In [1]: import numpy as np

In [2]: np.set_printoptions(precision=2, suppress=True, linewidth=140, legacy="1.25")

In [3]: tidy = lambda a: np.round(a, 2) + 0

In [4]: other = np.array([[5, -4, 1], [0, -5, -5], [-5, -5, 1]])

In [5]: basis = np.array([[1, 1], [2, 2]])

In [6]: M = np.block([[other, np.array([[-2, -1], [3, -1], [2, -2]])], [np.zeros((2, 3)), basis]])

In [7]: M
Out[7]: 
array([[ 5., -4.,  1., -2., -1.],
       [ 0., -5., -5.,  3., -1.],
       [-5., -5.,  1.,  2., -2.],
       [ 0.,  0.,  0.,  1.,  1.],
       [ 0.,  0.,  0.,  2.,  2.]])

In [8]: # rank 4

In [9]: r = np.linalg.matrix_rank(M)

In [10]: r
Out[10]: 4

In [11]: N = np.linalg.svd(M)[2][r:].T

In [12]: tidy(M @ N)
Out[12]: 
array([[0.],
       [0.],
       [0.],
       [0.],
       [0.]])

In [13]: [int(np.linalg.matrix_rank(M[:i])) for i in range(1, len(M) + 1)]
Out[13]: [1, 2, 3, 4, 4]

In [14]: data = np.load("m.npy")

In [15]: data
Out[15]: 
array([[-0.56,  2.32, -1.17, -2.54, -2.51,  4.08,  0.22,  2.81,  0.78,  4.42, -0.62],
       [-5.67, -0.77, -1.49, -0.77, -1.22, -0.07,  0.71,  2.16,  0.86, -1.73, -1.56],
       [-0.67, -0.47,  0.37,  2.59,  0.12,  1.02, -1.09, -5.16,  0.82,  5.4 , -4.4 ],
       [-1.55,  2.99,  0.01,  0.66, -0.67, -1.5 , -2.05,  2.6 , -2.09, -0.35, -3.88],
       [-0.53,  3.34, -0.01,  2.57,  1.16, -2.33,  3.2 ,  1.96,  4.77,  1.13,  0.09],
       [ 1.75, -0.94,  1.91,  3.37,  1.39,  3.95, -0.83, -0.04,  1.29, -1.29, -1.58],
       [-1.95,  1.19,  0.77,  0.74, -3.28,  0.47,  1.12, -1.04, -2.52,  0.26,  3.5 ],
       [ 1.74, -2.92,  0.51,  0.4 , -1.6 , -1.97,  3.94,  1.96, -1.22,  0.97, -0.76]])

In [16]: U, sv, vt = np.linalg.svd(data, full_matrices=False)

In [17]: np.abs(U[:, 0]).round(6).argmax()
Out[17]: 2

In [18]: tidy(np.sqrt((sv ** 2).sum())), tidy(np.linalg.norm(data))
Out[18]: (20.71, 20.71)

In [19]: tidy(sv)
Out[19]: array([10.  ,  9.  ,  8.1 ,  7.29,  6.57,  5.91,  5.32,  4.78])

In [20]: tidy(np.cumsum(sv ** 2) / np.sum(sv ** 2))
Out[20]: array([0.23, 0.42, 0.57, 0.7 , 0.8 , 0.88, 0.95, 1.  ])

In [21]: tidy(U.T @ U)
Out[21]: 
array([[1., 0., 0., 0., 0., 0., 0., 0.],
       [0., 1., 0., 0., 0., 0., 0., 0.],
       [0., 0., 1., 0., 0., 0., 0., 0.],
       [0., 0., 0., 1., 0., 0., 0., 0.],
       [0., 0., 0., 0., 1., 0., 0., 0.],
       [0., 0., 0., 0., 0., 1., 0., 0.],
       [0., 0., 0., 0., 0., 0., 1., 0.],
       [0., 0., 0., 0., 0., 0., 0., 1.]])

In [22]: U.shape, sv.shape, vt.shape
Out[22]: ((8, 8), (8,), (8, 11))

In [23]: tidy(U.T @ data @ vt.T)
Out[23]: 
array([[10.  ,  0.  ,  0.  ,  0.  ,  0.  ,  0.  ,  0.  ,  0.  ],
       [ 0.  ,  9.  ,  0.  ,  0.  ,  0.  ,  0.  ,  0.  ,  0.  ],
       [ 0.  ,  0.  ,  8.1 ,  0.  ,  0.  ,  0.  ,  0.  ,  0.  ],
       [ 0.  ,  0.  ,  0.  ,  7.29,  0.  ,  0.  ,  0.  ,  0.  ],
       [ 0.  ,  0.  ,  0.  ,  0.  ,  6.57,  0.  ,  0.  ,  0.  ],
       [ 0.  ,  0.  ,  0.  ,  0.  ,  0.  ,  5.91,  0.  ,  0.  ],
       [ 0.  ,  0.  ,  0.  ,  0.  ,  0.  ,  0.  ,  5.32,  0.  ],
       [ 0.  ,  0.  ,  0.  ,  0.  ,  0.  ,  0.  ,  0.  ,  4.78]])

In [24]: tidy(np.abs(vt[0]))
Out[24]: array([0.19, 0.05, 0.11, 0.31, 0.17, 0.29, 0.23, 0.52, 0.15, 0.46, 0.42])
